% ipython --no-banner

In [1]: import numpy as np

In [2]: np.set_printoptions(suppress=True, linewidth=100)

In [3]: m1 = np.load("out9.npy")

In [4]: m1
Out[4]: 
array([[4, 0, 5, 2],
       [0, 2, 9, 1],
       [0, 0, 1, 1],
       [0, 0, 0, 7]])

In [5]: A2 = m1 / np.sqrt((m1 ** 2).mean(axis=1, keepdims=True))

In [6]: m1 - m1.mean(axis=1, keepdims=True)
Out[6]: 
array([[ 1.25, -2.75,  2.25, -0.75],
       [-3.  , -1.  ,  6.  , -2.  ],
       [-0.5 , -0.5 ,  0.5 ,  0.5 ],
       [-1.75, -1.75, -1.75,  5.25]])

In [7]: np.diff(m1, axis=0)
Out[7]: 
array([[-4,  2,  4, -1],
       [ 0, -2, -8,  0],
       [ 0,  0, -1,  6]])

In [8]: print(m1.sum(axis=1))
[11 12  2  7]

In [9]: round(float(np.linalg.norm(m1)), 2)
Out[9]: 13.49

In [10]: print(m1.sum(axis=0))
[ 4  2 15 11]

In [11]: m1.mean(axis=0)
Out[11]: array([1.  , 0.5 , 3.75, 2.75])

In [12]: np.linalg.matrix_rank(m1)
Out[12]: np.int64(4)

In [13]: m1 - m1[0]
Out[13]: 
array([[ 0,  0,  0,  0],
       [-4,  2,  4, -1],
       [-4,  0, -4, -1],
       [-4,  0, -5,  5]])

In [14]: np.unravel_index(np.abs(m1).argmax(), m1.shape)
Out[14]: (np.int64(1), np.int64(2))

In [15]: np.round(np.linalg.svd(m1, compute_uv=False), 2)
Out[15]: array([11.  ,  6.97,  3.53,  0.21])

In [16]: (m1 + m1.T) / 2
Out[16]: 
array([[4. , 0. , 2.5, 1. ],
       [0. , 2. , 4.5, 0.5],
       [2.5, 4.5, 1. , 0.5],
       [1. , 0.5, 0.5, 7. ]])

In [17]: print(np.trace(m1))
14

In [18]: np.allclose(m1 @ m1.T, m1.T @ m1)
Out[18]: False

In [19]: np.allclose(m1, m1.T)
Out[19]: False

In [20]: np.round(np.abs(np.linalg.eigvals(m1)).max(), 2)
Out[20]: np.float64(7.0)

In [21]: U, s, vt = np.linalg.svd(m1)

In [22]: s.round(2)
Out[22]: array([11.  ,  6.97,  3.53,  0.21])

In [23]: A2 = U[:, :3] @ np.diag(s[:3]) @ vt[:3]

In [24]: np.linalg.matrix_rank(m1, rtol=0.05)
Out[24]: np.int64(3)

In [25]: round(float(np.abs(m1 - A2).max()), 2)
Out[25]: 0.19

In [26]: M = np.load("block7.npy")

In [27]: M
Out[27]: 
array([[181.25, 100.49, 120.25],
       [179.98,  99.42, 119.48],
       [179.15, 101.09, 120.42],
       [179.65,  98.94, 121.06],
       [180.27, 102.02, 120.75],
       [179.24, 100.36, 119.82],
       [180.86, 101.97, 120.11],
       [178.82,  99.29, 118.34],
       [180.73, 101.99, 119.44],
       [180.03, 101.71, 119.74],
       [181.68, 101.11, 120.45],
       [181.01,  99.45, 119.63],
       [180.56,  98.4 , 118.68],
       [181.16, 100.35, 119.58],
       [179.39,  99.05, 118.88],
       [179.07,  99.31, 121.94],
       [180.44,  99.04, 121.11],
       [179.55, 101.25, 118.24],
       [180.9 , 100.25, 121.85],
       [179.02,  99.11, 120.05]])

In [28]: A2 = np.c_[M[:, :2] @ np.array([[2, 0], [-1, 0]]), np.array([0, 2, -1, 0, 0, 0, -3, -3, 2, 0, 3, 3, 1, -3, -1, 2, -1, -2, 2, 0])]

In [29]: A2.round(2)
Out[29]: 
array([[262.01,   0.  ,   0.  ],
       [260.54,   0.  ,   2.  ],
       [257.21,   0.  ,  -1.  ],
       [260.36,   0.  ,   0.  ],
       [258.52,   0.  ,   0.  ],
       [258.12,   0.  ,   0.  ],
       [259.75,   0.  ,  -3.  ],
       [258.35,   0.  ,  -3.  ],
       [259.47,   0.  ,   2.  ],
       [258.35,   0.  ,   0.  ],
       [262.25,   0.  ,   3.  ],
       [262.57,   0.  ,   3.  ],
       [262.72,   0.  ,   1.  ],
       [261.97,   0.  ,  -3.  ],
       [259.73,   0.  ,  -1.  ],
       [258.83,   0.  ,   2.  ],
       [261.84,   0.  ,  -1.  ],
       [257.85,   0.  ,  -2.  ],
       [261.55,   0.  ,   2.  ],
       [258.93,   0.  ,   0.  ]])

In [30]: print(np.round(np.linalg.norm(A2 - M @ np.linalg.lstsq(M, A2)[0], axis=0), 2) + 0)
[0.   0.   7.91]

In [31]: np.round(np.linalg.norm(np.linalg.qr(M)[0].T @ A2, axis=0) ** 2 / ((A2 ** 2).sum(axis=0) + 1e-12), 2)
Out[31]: array([1.  , 0.  , 0.09])

In [32]: x = np.array([4, 4, 1])

In [33]: h = np.maximum(A2 @ x, 0)

In [34]: print(np.round(A2 * (h > 1e-9)[:, None], 2))
[[262.01   0.     0.  ]
 [260.54   0.     2.  ]
 [257.21   0.    -1.  ]
 [260.36   0.     0.  ]
 [258.52   0.     0.  ]
 [258.12   0.     0.  ]
 [259.75   0.    -3.  ]
 [258.35   0.    -3.  ]
 [259.47   0.     2.  ]
 [258.35   0.     0.  ]
 [262.25   0.     3.  ]
 [262.57   0.     3.  ]
 [262.72   0.     1.  ]
 [261.97   0.    -3.  ]
 [259.73   0.    -1.  ]
 [258.83   0.     2.  ]
 [261.84   0.    -1.  ]
 [257.85   0.    -2.  ]
 [261.55   0.     2.  ]
 [258.93   0.     0.  ]]

In [35]: np.flatnonzero(h > 1e-9)
Out[35]: array([ 0,  1,  2,  3,  4,  5,  6,  7,  8,  9, 10, 11, 12, 13, 14, 15, 16, 17, 18, 19])

In [36]: np.tanh(A2 @ x)
Out[36]: array([1., 1., 1., 1., 1., 1., 1., 1., 1., 1., 1., 1., 1., 1., 1., 1., 1., 1., 1., 1.])

In [37]: gram = np.cov(M, rowvar=False)

In [38]: round(np.corrcoef(M[:, 0], M[:, 2])[0, 1], 2)
Out[38]: np.float64(0.15)

In [39]: np.round(M.std(axis=0), 2)
Out[39]: array([0.84, 1.15, 1.01])

In [40]: gram.round(2)
Out[40]: 
array([[0.75, 0.31, 0.13],
       [0.31, 1.38, 0.03],
       [0.13, 0.03, 1.07]])

In [41]: np.argsort(-M.std(axis=0).round(6), kind="stable")
Out[41]: array([1, 2, 0])

In [42]: rng = np.random.default_rng(71)

In [43]: lab = rng.permutation(3)

In [44]: lab
Out[44]: array([2, 1, 0])

In [45]: A2 = gram[lab][:, lab]

In [46]: print(np.round(np.diag(A2), 2))
[1.07 1.38 0.75]

In [47]: np.allclose(A2, gram)
Out[47]: False

In [48]: F = np.array([[4, 0, 0], [0, 1, 0], [0, 0, 1]])

In [49]: F
Out[49]: 
array([[4, 0, 0],
       [0, 1, 0],
       [0, 0, 1]])

In [50]: F.T @ F
Out[50]: 
array([[16,  0,  0],
       [ 0,  1,  0],
       [ 0,  0,  1]])

In [51]: F @ F.T
Out[51]: 
array([[16,  0,  0],
       [ 0,  1,  0],
       [ 0,  0,  1]])

In [52]: print(np.round(np.linalg.pinv(F), 2))
[[0.25 0.   0.  ]
 [0.   1.   0.  ]
 [0.   0.   1.  ]]

In [53]: t = np.radians(135)

In [54]: R = np.eye(3)

In [55]: R[0, 0] = R[1, 1] = np.cos(t)

In [56]: R[0, 1], R[1, 0] = -np.sin(t), np.sin(t)

In [57]: print(R.round(2))
[[-0.71 -0.71  0.  ]
 [ 0.71 -0.71  0.  ]
 [ 0.    0.    1.  ]]

In [58]: A2 = F @ R.T

In [59]: np.allclose(np.linalg.norm(F, axis=1), np.linalg.norm(A2, axis=1))
Out[59]: True

In [60]: np.allclose(F @ F.T, A2 @ A2.T)
Out[60]: True

In [61]: round(float(np.linalg.det(R)), 2), round(np.trace(R), 2)
Out[61]: (1.0, np.float64(-0.41))

In [62]: print(np.round(np.sort(np.linalg.eigvals(F)), 2))
[1. 1. 4.]

In [63]: np.linalg.matrix_power(F - np.diag(np.diag(F)), 3)
Out[63]: 
array([[0, 0, 0],
       [0, 0, 0],
       [0, 0, 0]])

In [64]: np.prod(np.diag(F)), np.round(np.linalg.det(F), 2)
Out[64]: (np.int64(4), np.float64(4.0))

In [65]: F @ F
Out[65]: 
array([[16,  0,  0],
       [ 0,  1,  0],
       [ 0,  0,  1]])
